$ ipython --no-banner

In [1]: import numpy as np

In [2]: import numpy.linalg as la

In [3]: np.set_printoptions(suppress=True, linewidth=120)

In [4]: M = np.load("mat.npy")

In [5]: M
Out[5]: 
array([[1, 0, 2, 3, 3, 3, 0, 3, 2, 3],
       [1, 3, 0, 1, 2, 2, 1, 2, 1, 3],
       [2, 3, 3, 1, 1, 3, 3, 1, 2, 1],
       [2, 3, 0, 0, 3, 3, 0, 1, 2, 3]])

In [6]: u, v = M[1], M[3]

In [7]: u @ u
Out[7]: np.int64(34)

In [8]: p = (u @ v) / (u @ u) * u

In [9]: np.round(v - p, 2)
Out[9]: array([ 0.94, -0.18,  0.  , -1.06,  0.88,  0.88, -1.06, -1.12,  0.94, -0.18])

In [10]: p.round(2)
Out[10]: array([1.06, 3.18, 0.  , 1.06, 2.12, 2.12, 1.06, 2.12, 1.06, 3.18])

In [11]: la.matrix_rank(np.outer(u, v))
Out[11]: np.int64(1)

In [12]: gram = M.T @ M

In [13]: gram
Out[13]: 
array([[10, 15,  8,  6, 13, 17,  7,  9, 11, 14],
       [15, 27,  9,  6, 18, 24, 12, 12, 15, 21],
       [ 8,  9, 13,  9,  9, 15,  9,  9, 10,  9],
       [ 6,  6,  9, 11, 12, 14,  4, 12,  9, 13],
       [13, 18,  9, 12, 23, 25,  5, 17, 16, 25],
       [17, 24, 15, 14, 25, 31, 11, 19, 20, 27],
       [ 7, 12,  9,  4,  5, 11, 10,  5,  7,  6],
       [ 9, 12,  9, 12, 17, 19,  5, 15, 12, 19],
       [11, 15, 10,  9, 16, 20,  7, 12, 13, 17],
       [14, 21,  9, 13, 25, 27,  6, 19, 17, 28]])

In [14]: np.round(la.svd(M, compute_uv=False) ** 2, 2)
Out[14]: array([146.27,  17.87,  13.97,   2.89])

In [15]: np.trace(gram), (M ** 2).sum()
Out[15]: (np.int64(181), np.int64(181))

In [16]: np.diag(gram)
Out[16]: array([10, 27, 13, 11, 23, 31, 10, 15, 13, 28])

In [17]: (M @ M.T).shape
Out[17]: (4, 4)

In [18]: np.round(la.eigvalsh(gram)[::-1], 2) + 0
Out[18]: array([146.27,  17.87,  13.97,   2.89,   0.  ,   0.  ,   0.  ,   0.  ,   0.  ,   0.  ])
